$ ipython --no-banner

In [1]: import numpy as np

In [2]: from numpy import linalg as LA

In [3]: np.set_printoptions(precision=2, suppress=True, linewidth=120, floatmode="fixed")

In [4]: X = np.load("layer7.npy")

In [5]: print(X)
[[-4 -2  5  1 -5  4]
 [-2 -4 -2  5  1 -5]
 [ 5 -2 -4 -2  5  1]
 [ 1  5 -2 -4 -2  5]
 [-5  1  5 -2 -4 -2]
 [ 4 -5  1  5 -2 -4]]

In [6]: assert X == X.T
Traceback (most recent call last):
  Cell In[6], line 1
    assert X == X.T
ValueError: The truth value of an array with more than one element is ambiguous. Use a.any() or a.all()


In [7]: print(np.trace(X))
-24

In [8]: print(LA.matrix_power(X, 4))
[[ 14063  -2692 -12939    786  12553  -2068]
 [ -2692  12935    462 -12897  -2164  12553]
 [-12939    462  13387   1184 -12897    786]
 [   786 -12897   1184  13387    462 -12939]
 [ 12553  -2164 -12897    462  12935  -2692]
 [ -2068  12553    786 -12939  -2692  14063]]

In [9]: print(np.allclose(X, X.T))
True

In [10]: print(np.allclose(X @ X.T, X.T @ X))
True

In [11]: rng = np.random.default_rng(874)

In [12]: M2 = X + rng.integers(-2, 3, (6, 5)) @ rng.integers(-2, 3, (5, 6))

In [13]: print(M2)
[[ -6   6   5  -3  -3   0]
 [ -3  -6  -2   8   0  -1]
 [  4   0  -2  -4   4  -3]
 [ -3  10  -1  -8   3   1]
 [ -5   0   0   4  -5   0]
 [  5 -15  -7  17  -2   2]]

In [14]: print(M2 - X)
[[ -2   8   0  -4   2  -4]
 [ -1  -2   0   3  -1   4]
 [ -1   2   2  -2  -1  -4]
 [ -4   5   1  -4   5  -4]
 [  0  -1  -5   6  -1   2]
 [  1 -10  -8  12   0   6]]

In [15]: print(np.abs(M2 - X).sum(axis=1))
[20 11 12 23 15 37]

In [16]: print(np.round(LA.svd(M2 - X, compute_uv=False), 2) + 0)
[23.95  8.00  4.43  3.56  2.48  0.00]

In [17]: vals, V = LA.eigh(X)

In [18]: print(vals.sum(), np.trace(X))
-24.0 -24

In [19]: print(LA.svd(X, compute_uv=False))
[14.39 13.74  6.43  4.42  3.81  1.70]

In [20]: print(np.unique(vals.round(6) + 0, return_counts=True)[1])
[1 1 1 1 1 1]

In [21]: print((vals > 1e-8).sum(), (vals < -1e-8).sum())
2 4

In [22]: print(np.abs(V[:, -1]).round(6).argmax())
0

In [23]: print(X.shape)
(6, 6)

In [24]: print(LA.matrix_rank(X))
6

In [25]: print(X.sum(axis=0))
[-1 -7  3  3 -7 -1]

In [26]: print(X.sum(axis=1))
[-1 -7  3  3 -7 -1]

In [27]: print(X.mean(axis=0))
[-0.17 -1.17  0.50  0.50 -1.17 -0.17]

In [28]: print(X - X[0])
[[ 0  0  0  0  0  0]
 [ 2 -2 -7  4  6 -9]
 [ 9  0 -9 -3 10 -3]
 [ 5  7 -7 -5  3  1]
 [-1  3  0 -3  1 -6]
 [ 8 -3 -4  4  3 -8]]

In [29]: print(np.diff(X, axis=0))
[[ 2 -2 -7  4  6 -9]
 [ 7  2 -2 -7  4  6]
 [-4  7  2 -2 -7  4]
 [-6 -4  7  2 -2 -7]
 [ 9 -6 -4  7  2 -2]]

In [30]: print(LA.svd(X, compute_uv=False))
[14.39 13.74  6.43  4.42  3.81  1.70]

In [31]: print(np.count_nonzero(X))
36

In [32]: data = np.load("dump.npy")

In [33]: print(data)
[[ 0  1 -1  0  1 -1]
 [-1  0  0  3 -1  1]
 [ 1  0  0 -2  0 -2]
 [ 0 -3  2  0 -1  1]
 [-1  1  0  1  0 -1]
 [ 1 -1  2 -1  1  0]]

In [34]: blk = np.stack([data, 3 * data, data[::-1]])

In [35]: print(np.einsum("bij,cij->bc", blk, blk))
[[ 52 156  -2]
 [156 468  -6]
 [ -2  -6  52]]

In [36]: print(LA.matrix_rank(blk.reshape(3, -1)))
2

In [37]: print(LA.matrix_rank(blk))
[6 6 6]

In [38]: print(LA.det(blk))
[   25.00 18225.00   -25.00]

In [39]: print(blk.shape)
(3, 6, 6)

In [40]: vec = np.array([2, 1, -2, -1, 2, -2])

In [41]: y = data @ vec

In [42]: print(y)
[  7  -9   8 -11   0   0]

In [43]: print(LA.solve(data, y))
[ 2.00  1.00 -2.00 -1.00  2.00 -2.00]

In [44]: print(LA.solve(data, -3 * y))
[-6.00 -3.00  6.00  3.00 -6.00  6.00]

In [45]: W = np.array([[-3, -3, -3, -1, 2],
    ...:     [1, 0, 3, 3, 0],
    ...:     [-3, -1, -3, -3, 2],
    ...:     [-1, 3, 2, 1, 1],
    ...:     [3, 3, -2, -3, 2],
    ...:     [-1, 0, -2, 0, -3]])

In [46]: b = np.array([-5, 4, 4, 1, -1])

In [47]: act = np.maximum(data @ W + b, 0)

In [48]: print(act)
[[ 3  8 10  4  2]
 [ 0 13 13  8  0]
 [ 0  0  1  0  5]
 [ 0  0  0  0  0]
 [ 0 10 14  6  1]
 [ 0  0  0  0  6]]

In [49]: print(LA.matrix_rank(act))
5

In [50]: print((act > 0).astype(int))
[[1 1 1 1 1]
 [0 1 1 1 0]
 [0 0 1 0 1]
 [0 0 0 0 0]
 [0 1 1 1 1]
 [0 0 0 0 1]]

In [51]: W2 = np.array([[2, 2], [1, 2], [-3, 3], [-3, 2], [-1, 3]])

In [52]: print((act @ W2).round(6).argmax(axis=1))
[1 1 1 0 1 1]

In [53]: print(W @ W2)
[[  1 -17]
 [-16  17]
 [  9 -17]
 [ -9  15]
 [ 22   6]
 [  7 -17]]

In [54]: M2 = data / LA.norm(data, axis=1, keepdims=True)

In [55]: C2 = M2 @ M2.T

In [56]: print(round(np.degrees(np.arccos(np.clip(C2[0, 3], -1, 1))), 2))
154.65

In [57]: print((np.abs(C2) > 0.9).astype(int))
[[1 0 0 1 0 0]
 [0 1 0 0 0 0]
 [0 0 1 0 0 0]
 [1 0 0 1 0 0]
 [0 0 0 0 1 0]
 [0 0 0 0 0 1]]

In [58]: print(C2[0])
[ 1.00 -0.29  0.33 -0.90  0.50 -0.35]

In [59]: f = np.array([1, 1])

In [60]: print(np.polyval(f, data[5]))
[2 0 3 0 2 1]

In [61]: J = np.load("x.npy")

In [62]: print(J)
[[-2.05  4.40 -2.21 -2.74  0.94]
 [-1.86  1.59 -0.27 -3.84  0.39]
 [ 2.00 -1.63 -2.24  3.52  1.40]
 [ 0.44  0.88 -1.14  2.48  0.02]
 [-0.87 -1.38  0.48 -0.68 -0.49]
 [-0.72 -1.20  3.25 -2.24 -1.59]]

In [63]: M2 = J / LA.norm(J, axis=1, keepdims=True)

In [64]: C2 = M2 @ M2.T

In [65]: print(np.argwhere(np.triu(np.abs(C2) > 0.95, 1)))
[]

In [66]: print((C2 - 2 * np.eye(6)).round(6).argmax(axis=1))
[1 0 3 2 5 4]

In [67]: th = np.radians(135)

In [68]: R = np.eye(5)

In [69]: R[2, 2] = R[3, 3] = np.cos(th)

In [70]: R[2, 3], R[3, 2] = -np.sin(th), np.sin(th)

In [71]: print(R)
[[ 1.00  0.00  0.00  0.00  0.00]
 [ 0.00  1.00  0.00  0.00  0.00]
 [ 0.00  0.00 -0.71 -0.71  0.00]
 [ 0.00  0.00  0.71 -0.71  0.00]
 [ 0.00  0.00  0.00  0.00  1.00]]

In [72]: M2 = J @ R.T

In [73]: print(M2)
[[-2.05  4.40  3.50  0.37  0.94]
 [-1.86  1.59  2.91  2.52  0.39]
 [ 2.00 -1.63 -0.91 -4.07  1.40]
 [ 0.44  0.88 -0.95 -2.56  0.02]
 [-0.87 -1.38  0.14  0.82 -0.49]
 [-0.72 -1.20 -0.71  3.88 -1.59]]

In [74]: print(np.allclose(LA.norm(J, axis=1), LA.norm(M2, axis=1)))
True

In [75]: print(np.round(LA.svd(J, compute_uv=False), 2) + 0, np.round(LA.svd(M2, compute_uv=False), 2) + 0)
[8.39 6.34 2.06 1.01 0.00] [8.39 6.34 2.06 1.01 0.00]

In [76]: left, sigma, VT = LA.svd(J)

In [77]: print(np.argmax(sigma[:-1] / (sigma[1:] + 1e-6)) + 1)
4

In [78]: M2 = left[:, :4] @ np.diag(sigma[:4]) @ VT[:4]

In [79]: print(round(np.abs(J - M2).max(), 2))
0.0

In [80]: print(round(LA.norm(J - M2, 2), 2), round(float(sigma[4]), 2))
0.0 0.0

In [81]: print(M2)
[[-2.05  4.40 -2.21 -2.74  0.94]
 [-1.86  1.59 -0.27 -3.84  0.39]
 [ 2.00 -1.63 -2.24  3.52  1.40]
 [ 0.44  0.88 -1.14  2.48  0.02]
 [-0.87 -1.38  0.48 -0.68 -0.49]
 [-0.72 -1.20  3.25 -2.24 -1.59]]

In [82]: arr = np.loadtxt("out10.csv", delimiter=",")

In [83]: print(arr)
[[ 30.00  24.00  27.00  33.00  33.00   9.00  27.00]
 [ 16.00   1.00   4.00  17.00  20.00  -5.00   2.00]
 [-13.00 -29.00 -27.00  -5.00  -2.00 -15.00 -30.00]
 [ -7.00  10.00  10.00  17.00   9.00  21.00  13.00]]

In [84]: left, sigma, VT = LA.svd(arr)

In [85]: print(sigma.round(2) + 0)
[91.43 37.61 23.06  0.00]

In [86]: M2 = left[:, :3] @ np.diag(sigma[:3]) @ VT[:3]

In [87]: print(round(float(LA.norm(arr - M2) / LA.norm(arr)), 2))
0.0

In [88]: print(round(float(np.abs(arr - M2).max()), 2))
0.0

In [89]: print(round(LA.norm(arr - M2, 2), 2), round(sigma[3], 2))
0.0 0.0

In [90]: f = np.array([-2, 0, -2])

In [91]: print(np.polyval(f, arr[0]))
[-1802.00 -1154.00 -1460.00 -2180.00 -2180.00  -164.00 -1460.00]

In [92]: print(np.array([np.convolve(row, f, "same") for row in arr]))
[[ -48.00 -114.00 -114.00 -120.00  -84.00 -120.00  -18.00]
 [  -2.00  -40.00  -36.00  -48.00  -24.00  -44.00   10.00]
 [  58.00   80.00   68.00   58.00   40.00   64.00   30.00]
 [ -20.00   -6.00  -54.00  -38.00  -76.00  -44.00  -42.00]]

In [93]: print(np.correlate(arr[0], arr[3], "full"))
[ 390.00  942.00 1125.00 1722.00 2073.00 2106.00 1698.00 1641.00  867.00  648.00  129.00  207.00 -189.00]

In [94]: M2 = arr / LA.norm(arr, axis=1, keepdims=True)

In [95]: C2 = M2 @ M2.T

In [96]: print((np.abs(C2) > 0.9).astype(int))
[[1 0 0 0]
 [0 1 0 0]
 [0 0 1 0]
 [0 0 0 1]]

In [97]: print(C2)
[[ 1.00  0.81 -0.77  0.67]
 [ 0.81  1.00 -0.27  0.30]
 [-0.77 -0.27  1.00 -0.68]
 [ 0.67  0.30 -0.68  1.00]]

In [98]: print((C2 - 2 * np.eye(4)).round(6).argmax(axis=1))
[1 0 1 0]

In [99]: print(np.argwhere(np.triu(np.abs(C2) > 0.95, 1)))
[]

In [100]: print(LA.norm(M2, axis=1))
[1.00 1.00 1.00 1.00]

In [101]: m1 = np.load("m.npy")

In [102]: print(m1)
[[1 0 0 0 0 0]
 [2 1 0 0 0 0]
 [0 2 1 0 0 0]
 [1 1 1 1 0 0]
 [0 1 0 2 1 0]
 [3 2 2 2 3 1]]

In [103]: print(m1 @ m1)
[[ 1  0  0  0  0  0]
 [ 4  1  0  0  0  0]
 [ 4  4  1  0  0  0]
 [ 4  4  2  1  0  0]
 [ 4  4  2  4  1  0]
 [12 13  6 10  6  1]]

In [104]: def softmax(z):
     ...:     e = np.exp(z - z.max(axis=-1, keepdims=True))
     ...:     return e / e.sum(axis=-1, keepdims=True)
     ...: 

In [105]: print(np.round(softmax(X[1] + 5), 2) + 0)
[0.00 0.00 0.00 0.98 0.02 0.00]

In [106]: print(np.round(softmax(X[1]), 2) + 0)
[0.00 0.00 0.00 0.98 0.02 0.00]

In [107]: att = X @ X.T / np.sqrt(6)

In [108]: print(np.round(softmax(att + np.triu(np.full(att.shape, -np.inf), 1)), 2) + 0)
[[1.00 0.00 0.00 0.00 0.00 0.00]
 [0.00 1.00 0.00 0.00 0.00 0.00]
 [0.00 0.00 1.00 0.00 0.00 0.00]
 [0.00 0.00 0.00 1.00 0.00 0.00]
 [0.00 0.00 0.00 0.00 1.00 0.00]
 [0.00 0.00 0.00 0.00 0.00 1.00]]

In [109]: print(softmax(att)[1] @ X)
[-2.00 -4.00 -2.00  5.00  1.00 -5.00]

In [110]: print(np.round(softmax(att), 2) + 0)
[[1.00 0.00 0.00 0.00 0.00 0.00]
 [0.00 1.00 0.00 0.00 0.00 0.00]
 [0.00 0.00 1.00 0.00 0.00 0.00]
 [0.00 0.00 0.00 1.00 0.00 0.00]
 [0.00 0.00 0.00 0.00 1.00 0.00]
 [0.00 0.00 0.00 0.00 0.00 1.00]]

In [111]: W0 = np.loadtxt("test2.csv", delimiter=",")

In [112]: print(W0)
[[-4.00  3.00  4.00]
 [ 0.00  3.00  4.00]
 [ 0.00  0.00  5.00]]

In [113]: f = np.array([1, 0, 1])

In [114]: M2 = W0 + np.outer(f, np.eye(3)[1])

In [115]: print(M2)
[[-4.00  4.00  4.00]
 [ 0.00  3.00  4.00]
 [ 0.00  1.00  5.00]]

In [116]: M2 = np.array([[-3, 0], [0, 1], [-3, 1], [-1, -3], [-1, -3]])

In [117]: W2 = np.array([[-1, 2, 2, -1], [1, -1, -3, 3]])

In [118]: mat = M2 @ W2

In [119]: print(mat)
[[ 3 -6 -6  3]
 [ 1 -1 -3  3]
 [ 4 -7 -9  6]
 [-2  1  7 -8]
 [-2  1  7 -8]]

In [120]: r = LA.matrix_rank(mat)

In [121]: print(r)
2

In [122]: N = LA.svd(mat)[2][r:].T

In [123]: print([int(LA.matrix_rank(mat[:i])) for i in range(1, len(mat) + 1)])
[1, 2, 2, 2, 2]

In [124]: print([int(LA.matrix_rank(np.delete(mat, i, axis=0))) for i in range(5)])
[2, 2, 2, 2, 2]

In [125]: print(np.allclose(mat @ N, 0))
True

In [126]: print(np.allclose(mat[:-1].T @ LA.lstsq(mat[:-1].T, mat[-1])[0], mat[-1]))
True

In [127]: print(LA.lstsq(mat[:-1].T, mat[-1])[2])
2

In [128]: print(round(float(np.trace(LA.pinv(mat) @ mat)), 2))
2.0
